>>> import numpy as np
>>> np.set_printoptions(suppress=True, linewidth=160)
>>> C = np.array([[0, 0, 0, 2, 0],
...     [-2, 2, 2, 0, 1],
...     [1, 2, 0, -2, -1],
...     [2, -1, 0, 2, 1],
...     [-1, -2, 1, -1, -1]])
>>> rng = np.random.default_rng(250466)
>>> J = (rng.random((20, 5)) < 0.25) @ C
>>> print(J)
[[-2  2  2  0  1]
 [ 1 -3  1  1  0]
 [ 2 -1  0  2  1]
 [ 2 -1  0  2  1]
 [ 0  0  0  0  0]
 [ 3  1  0  0  0]
 [ 0  0  0  0  0]
 [-1  4  2 -2  0]
 [ 1  2  0 -2 -1]
 [ 0  0  1 -3 -2]
 [ 2 -1  1 -1 -1]
 [ 1  2  0 -2 -1]
 [ 0  0  0  0  0]
 [ 1 -3  1  1  0]
 [ 1  2  0 -2 -1]
 [ 3  1  0  0  0]
 [ 1  2  0 -2 -1]
 [-2  2  2  2  1]
 [ 2 -1  0  2  1]
 [-2  2  2  2  1]]
>>> t3 = np.stack([J, -1 * J, J[::-1]])
>>> print(np.linalg.matrix_rank(t3.reshape(3, -1)))
2
>>> print(t3.shape)
(3, 20, 5)
>>> print(np.round(np.linalg.norm(t3, axis=(1, 2)), 3))
[14.422 14.422 14.422]
>>> print((t3 @ J.T).shape)
(3, 20, 20)
>>> E = np.load("case18.npy")
>>> print(E)
[[-6.689 -2.848  6.667  3.053 -8.658 -6.64 ]
 [-6.559 -3.882  9.728  0.802 -9.047 -5.63 ]
 [-5.01  -3.206 10.756  3.382 -8.132 -5.359]
 [-5.847 -3.401 10.64   1.164 -7.351 -6.582]
 [-6.776 -4.044  6.797  3.558 -8.928 -5.713]
 [-7.775 -3.496  8.107  2.615 -8.456 -6.05 ]
 [-4.143 -1.289  9.319  3.176 -8.137 -5.781]
 [-5.845 -4.043  8.044  3.239 -8.42  -6.444]
 [-5.385 -2.081  7.873  2.404 -7.745 -3.522]
 [-5.309 -3.25   8.58   3.579 -8.048 -5.916]
 [-5.629 -2.508  7.316  2.41  -9.557 -6.991]
 [-3.784 -2.63   9.934  2.592 -7.21  -6.241]
 [-5.759 -3.813  7.162  2.895 -7.215 -5.112]
 [-5.48  -3.687  7.21   2.597 -7.786 -6.519]
 [-6.391 -3.918  8.356  3.02  -8.553 -5.615]]
>>> print([round(float(x), 3) for x in np.linalg.svd(E, compute_uv=False)[:3]])
[58.04, 5.793, 3.583]
>>> print(np.linalg.cond(E) > 100)
False
>>> dist = np.linalg.norm(E[:, None] - E[None], axis=-1)
>>> print(dist.shape)
(15, 15)
>>> print(np.linalg.matrix_rank(dist ** 2))
8
>>> print(dist.mean(axis=1).argmax())
3
>>> print(np.flatnonzero(dist[3] < dist.mean() / 2))
[3]
>>> print(np.unravel_index(dist.round(6).argmax(), dist.shape))
(np.int64(3), np.int64(4))
>>> x0 = np.array([4, 8, 7, 7, 5, 9])
>>> rhs = E @ x0
>>> print(np.round(np.linalg.lstsq(E, rhs)[0], 3))
[4. 8. 7. 7. 5. 9.]
>>> print(np.round(np.linalg.pinv(E) @ E, 3) + 0)
[[1. 0. 0. 0. 0. 0.]
 [0. 1. 0. 0. 0. 0.]
 [0. 0. 1. 0. 0. 0.]
 [0. 0. 0. 1. 0. 0.]
 [0. 0. 0. 0. 1. 0.]
 [0. 0. 0. 0. 0. 1.]]
>>> print(np.round(np.linalg.solve(E.T @ E, E.T @ rhs), 3))
[4. 8. 7. 7. 5. 9.]
>>> rhs = rhs + 0.02 * rng.normal(size=15)
>>> print(rhs.round(3))
[-84.525 -79.511 -35.612 -63.964 -83.057 -80.712 -32.146 -76.825 -36.655 -55.564 -85.207 -40.712 -65.243 -80.382 -70.551]
>>> coef, *_ = np.linalg.lstsq(E, rhs)
>>> print(coef.round(3))
[3.984 8.013 7.003 7.011 5.014 8.998]
>>> print(np.round(E.T @ (rhs - E @ coef), 3) + 0)
[0. 0. 0. 0. 0. 0.]
>>> C = E[[13, 8]].astype(float)
>>> for _ in range(5):
...     z = np.linalg.norm(E[:, None] - C, axis=-1).argmin(axis=1)
...     C = np.array([E[z == j].mean(axis=0) for j in range(2)])
... 
>>> print(z)
[0 0 1 1 0 0 1 0 1 0 0 1 0 0 0]
>>> print(np.bincount(z))
[10  5]
>>> A = np.array([[-0.45, -0.27, -1.26], [-0.95, -0.57, -2.66]])
>>> left, sv, Vt = np.linalg.svd(A)
>>> vecs = Vt[:(sv > 1e-8).sum()]
>>> x0 = A[0] + -3 * A[1] + rng.integers(2) * np.eye(3)[2]
>>> print(x0.round(3))
[2.4  1.44 7.72]
>>> print(np.round(vecs.T @ vecs, 3))
[[0.109 0.065 0.304]
 [0.065 0.039 0.183]
 [0.304 0.183 0.852]]
>>> print(np.round(np.diag(vecs.T @ vecs), 3))
[0.109 0.039 0.852]
>>> print(round(float(np.linalg.norm(x0 - vecs.T @ vecs @ x0)), 3))
0.384
>>> print(np.linalg.matrix_rank(np.vstack([A, x0])))
2
>>> rk = np.linalg.matrix_rank(A)
>>> print(rk)
1
>>> N = np.linalg.svd(A)[2][rk:].T
>>> print([int(np.linalg.matrix_rank(np.delete(A, i, axis=0))) for i in range(2)])
[1, 1]
>>> print([int(np.linalg.matrix_rank(A[:i])) for i in range(1, len(A) + 1)])
[1, 1]
>>> t = np.radians(72)
>>> r_ = np.eye(3)
>>> r_[0, 0] = r_[1, 1] = np.cos(t)
>>> r_[0, 1], r_[1, 0] = -np.sin(t), np.sin(t)
>>> print(r_.round(3))
[[ 0.309 -0.951  0.   ]
 [ 0.951  0.309  0.   ]
 [ 0.     0.     1.   ]]
>>> A2 = A @ r_.T
>>> print(np.round(np.linalg.svd(A, compute_uv=False), 3) + 0, np.round(np.linalg.svd(A2, compute_uv=False), 3) + 0)
[3.188 0.   ] [3.188 0.   ]
>>> print(np.round(np.abs(A2 - A).max(axis=0), 3))
[1.199 0.51  0.   ]
>>> print(np.allclose(np.linalg.norm(A, axis=1), np.linalg.norm(A2, axis=1)))
True
>>> print(round(float(np.linalg.norm(A, 2) / np.linalg.norm(A)), 3))
1.0
>>> print([round(float(x), 3) for x in np.linalg.svd(A, compute_uv=False)[:3]])
[3.188, 0.0]
>>> arr = np.loadtxt("mat.csv", delimiter=",")
>>> print(arr)
[[ 1.  0.  0.  0.  1.]
 [ 4.  1.  0.  1.  1.]
 [ 4.  3.  0.  1.  1.]
 [ 4.  5.  1.  1.  1.]
 [ 7.  5.  1.  3.  4.]
 [ 7.  5.  4.  3.  5.]
 [ 8.  5.  5.  5.  8.]
 [ 8.  6.  8.  6. 11.]
 [ 9.  8. 10.  7. 11.]
 [12. 10. 13. 10. 11.]
 [12. 10. 15. 11. 13.]
 [14. 11. 15. 14. 15.]
 [16. 11. 15. 15. 18.]]
>>> t3 = np.stack([arr, -1 * arr, arr[::-1]])
>>> print(np.einsum("bij,cij->bc", t3, t3))
[[ 4762. -4762.  1669.]
 [-4762.  4762. -1669.]
 [ 1669. -1669.  4762.]]
>>> print(np.linalg.matrix_rank(t3))
[5 5 5]
>>> print(np.linalg.matrix_rank(t3.reshape(3, -1)))
2
>>> print(t3.sum(axis=0))
[[16. 11. 15. 15. 18.]
 [14. 11. 15. 14. 15.]
 [12. 10. 15. 11. 13.]
 [12. 10. 13. 10. 11.]
 [ 9.  8. 10.  7. 11.]
 [ 8.  6.  8.  6. 11.]
 [ 8.  5.  5.  5.  8.]
 [ 7.  5.  4.  3.  5.]
 [ 7.  5.  1.  3.  4.]
 [ 4.  5.  1.  1.  1.]
 [ 4.  3.  0.  1.  1.]
 [ 4.  1.  0.  1.  1.]
 [ 1.  0.  0.  0.  1.]]
>>> dist = np.linalg.norm(arr[:, None] - arr[None], axis=-1)
>>> print(dist[0].round(3))
[ 0.     3.317  4.359  6.     8.944 10.1   13.153 16.882 19.416 24.29  26.665 30.116 32.939]
>>> print(np.linalg.matrix_rank(dist ** 2))
7
>>> print((dist + 1e9 * np.eye(13)).round(6).argmin(axis=1))
[ 1  2  1  2  5  4  5  8  7 10  9 12 11]
>>> print(dist[:5, :5].round(3))
[[0.    3.317 4.359 6.    8.944]
 [3.317 0.    2.    4.123 6.245]
 [4.359 2.    0.    2.236 5.196]
 [6.    4.123 2.236 0.    4.69 ]
 [8.944 6.245 5.196 4.69  0.   ]]
>>> print(dist[0].round(6).argsort(kind="stable")[:4])
[0 1 2 3]
>>> print(dist.mean(axis=1).argmax())
12
